$ python3 -q
>>> import numpy as np
>>> np.set_printoptions(precision=2, suppress=True, linewidth=100)
>>> rng = np.random.default_rng(93)
>>> m1 = np.array([[0, 0, 2, -1], [-2, -2, -1, 1], [-1, 3, 1, 2]]) * (rng.random((3, 4)) < 0.3)
>>> print(m1)
[[ 0  0  0  0]
 [ 0 -2  0  0]
 [ 0  3  0  0]]
>>> th = np.radians(10)
>>> R = np.eye(4)
>>> R[2, 2] = R[3, 3] = np.cos(th)
>>> R[2, 3], R[3, 2] = -np.sin(th), np.sin(th)
>>> print(R)
[[ 1.    0.    0.    0.  ]
 [ 0.    1.    0.    0.  ]
 [ 0.    0.    0.98 -0.17]
 [ 0.    0.    0.17  0.98]]
>>> B = m1 @ R.T
>>> print(np.round(np.linalg.det(R), 2), round(float(np.trace(R)), 2))
1.0 3.97
>>> print(np.allclose(np.linalg.norm(m1, axis=1), np.linalg.norm(B, axis=1)))
True
>>> vec = np.array([8, 9, 6, 5])
>>> a = np.maximum(R @ vec, 0)
>>> print(np.tanh(R @ vec))
[1. 1. 1. 1.]
>>> print(np.maximum(R @ (3 * vec), 0))
[24.   27.   15.12 17.9 ]
>>> print(R.T @ a)
[8. 9. 6. 5.]
>>> th = rng.uniform(0, 2 * np.pi, 21)
>>> O, _ = np.linalg.qr(np.array([[-1.3, -0.4], [-0.4, 1.5], [-0.1, -0.2]]))
>>> arr = 5 * np.c_[np.cos(th), np.sin(th)] @ O.T
>>> print(arr.round(2) + 0)
[[-1.67 -4.7   0.31]
 [ 0.32  4.97 -0.48]
 [-3.98  2.93 -0.74]
 [-4.94  0.53 -0.59]
 [ 1.02 -4.86  0.62]
 [-0.38 -4.96  0.48]
 [-4.93  0.59 -0.6 ]
 [-4.18 -2.74 -0.17]
 [-0.32 -4.97  0.48]
 [-2.88  4.02 -0.73]
 [ 1.95 -4.55  0.69]
 [-4.96 -0.42 -0.5 ]
 [-4.85 -1.13 -0.41]
 [ 3.46  3.61  0.  ]
 [ 3.16 -3.8   0.74]
 [-1.53 -4.75  0.33]
 [ 4.71 -1.53  0.67]
 [-1.05 -4.87  0.39]
 [ 0.19  4.97 -0.5 ]
 [-2.49  4.28 -0.72]
 [ 2.9   4.07 -0.11]]
>>> U, sv, vt = np.linalg.svd(arr)
>>> print(np.argmax(sv[:-1] / (sv[1:] + 1e-6)) + 1)
2
>>> B = U[:, :2] @ np.diag(sv[:2]) @ vt[:2]
>>> print(B.round(2) + 0)
[[-1.67 -4.7   0.31]
 [ 0.32  4.97 -0.48]
 [-3.98  2.93 -0.74]
 [-4.94  0.53 -0.59]
 [ 1.02 -4.86  0.62]
 [-0.38 -4.96  0.48]
 [-4.93  0.59 -0.6 ]
 [-4.18 -2.74 -0.17]
 [-0.32 -4.97  0.48]
 [-2.88  4.02 -0.73]
 [ 1.95 -4.55  0.69]
 [-4.96 -0.42 -0.5 ]
 [-4.85 -1.13 -0.41]
 [ 3.46  3.61  0.  ]
 [ 3.16 -3.8   0.74]
 [-1.53 -4.75  0.33]
 [ 4.71 -1.53  0.67]
 [-1.05 -4.87  0.39]
 [ 0.19  4.97 -0.5 ]
 [-2.49  4.28 -0.72]
 [ 2.9   4.07 -0.11]]
>>> print(np.linalg.matrix_rank(arr, rtol=0.05))
2
>>> B = arr / np.linalg.norm(arr, axis=1, keepdims=True)
>>> gram = B @ B.T
>>> print(np.argwhere(np.triu(np.abs(gram) > 0.95, 1)))
[[ 0  1]
 [ 0  5]
 [ 0  8]
 [ 0 15]
 [ 0 17]
 [ 0 18]
 [ 0 20]
 [ 1  4]
 [ 1  5]
 [ 1  8]
 [ 1 15]
 [ 1 17]
 [ 1 18]
 [ 2  9]
 [ 2 14]
 [ 3  6]
 [ 3 11]
 [ 3 16]
 [ 4  5]
 [ 4  8]
 [ 4 10]
 [ 4 18]
 [ 5  8]
 [ 5 15]
 [ 5 17]
 [ 5 18]
 [ 6 11]
 [ 6 16]
 [ 7 13]
 [ 8 15]
 [ 8 17]
 [ 8 18]
 [ 9 10]
 [ 9 14]
 [ 9 19]
 [10 14]
 [10 19]
 [11 12]
 [13 20]
 [14 19]
 [15 17]
 [15 18]
 [15 20]
 [17 18]]
>>> print(round(float(np.degrees(np.arccos(np.clip(gram[8, 7], -1, 1)))), 2))
53.52
>>> rank = np.linalg.matrix_rank(arr)
>>> print(rank)
2
>>> N = np.linalg.svd(arr)[2][rank:].T
>>> print([int(np.linalg.matrix_rank(np.delete(arr, i, axis=0))) for i in range(21)])
[2, 2, 2, 2, 2, 2, 2, 2, 2, 2, 2, 2, 2, 2, 2, 2, 2, 2, 2, 2, 2]
>>> print(np.linalg.matrix_rank(arr.T @ arr), np.linalg.matrix_rank(arr @ arr.T))
2 2
>>> print(arr.shape)
(21, 3)
>>> print(round(np.abs(arr).max(), 2))
4.97
>>> print(round(float(np.linalg.norm(arr)), 2))
22.91
>>> A = -3 * np.eye(3) + np.eye(3, k=1)
>>> print(A)
[[-3.  1.  0.]
 [ 0. -3.  1.]
 [ 0.  0. -3.]]
>>> print(np.linalg.matrix_power(A, 2))
[[ 9. -6.  1.]
 [ 0.  9. -6.]
 [ 0.  0.  9.]]
>>> print(np.trace(A))
-9.0
>>> O, V = np.linalg.qr(A[:, :2])[0], np.linalg.qr(A[:, 2:])[0]
>>> sv = np.linalg.svd(O.T @ V, compute_uv=False)
>>> print(np.degrees(np.arccos(sv.clip(0, 1))))
[71.57]
>>> print((sv > 0.9).sum())
0
>>> print(round(float(np.linalg.norm(O @ O.T - V @ V.T, 2)), 2))
1.0
>>> r0 = np.array([3, -1, -3])
>>> B = A + np.outer(r0, np.eye(3)[1])
>>> print(np.linalg.matrix_rank(np.linalg.inv(B) - np.linalg.inv(A), tol=1e-8))
1
>>> blk = np.stack([A, -2 * A, A[::-1]])
>>> print(blk.shape)
(3, 3, 3)
>>> print(np.einsum("bij,cij->bc", blk, blk))
[[ 29. -58.  10.]
 [-58. 116. -20.]
 [ 10. -20.  29.]]
>>> print(np.linalg.matrix_rank(blk.reshape(3, -1)))
2
>>> J = np.load("mat.npy")
>>> print(J)
[[0 0 1 0]
 [0 0 0 0]
 [0 0 0 0]
 [0 0 0 0]]
>>> print(np.sort(np.linalg.eigvals(J)))
[0. 0. 0. 0.]
>>> print(np.linalg.matrix_power(J - np.diag(np.diag(J)), 4))
[[0 0 0 0]
 [0 0 0 0]
 [0 0 0 0]
 [0 0 0 0]]
>>> U, sv, vt = np.linalg.svd(J)
>>> V = vt[:(sv > 1e-8).sum()]
>>> vec = J[2] + 3 * J[0] + rng.integers(2) * np.eye(4)[2]
>>> print(vec)
[0. 0. 4. 0.]
>>> print(np.linalg.matrix_rank(np.vstack([J, vec])))
1
>>> print(np.allclose(V.T @ V @ vec, vec))
True
>>> def softmax(z):
...     e = np.exp(z - z.max(axis=-1, keepdims=True))
...     return e / e.sum(axis=-1, keepdims=True)
... 
>>> print(softmax(J[3] + 4))
[0.25 0.25 0.25 0.25]
>>> print(softmax(10 * J[3]))
[0.25 0.25 0.25 0.25]
>>> print(softmax(J[3]))
[0.25 0.25 0.25 0.25]
>>> print(softmax(J).sum(axis=1))
[1. 1. 1. 1.]
>>> S = J @ J.T / np.sqrt(4)
>>> print(softmax(S))
[[0.35 0.22 0.22 0.22]
 [0.25 0.25 0.25 0.25]
 [0.25 0.25 0.25 0.25]
 [0.25 0.25 0.25 0.25]]
>>> print(softmax(S)[3] @ J)
[0.   0.   0.25 0.  ]
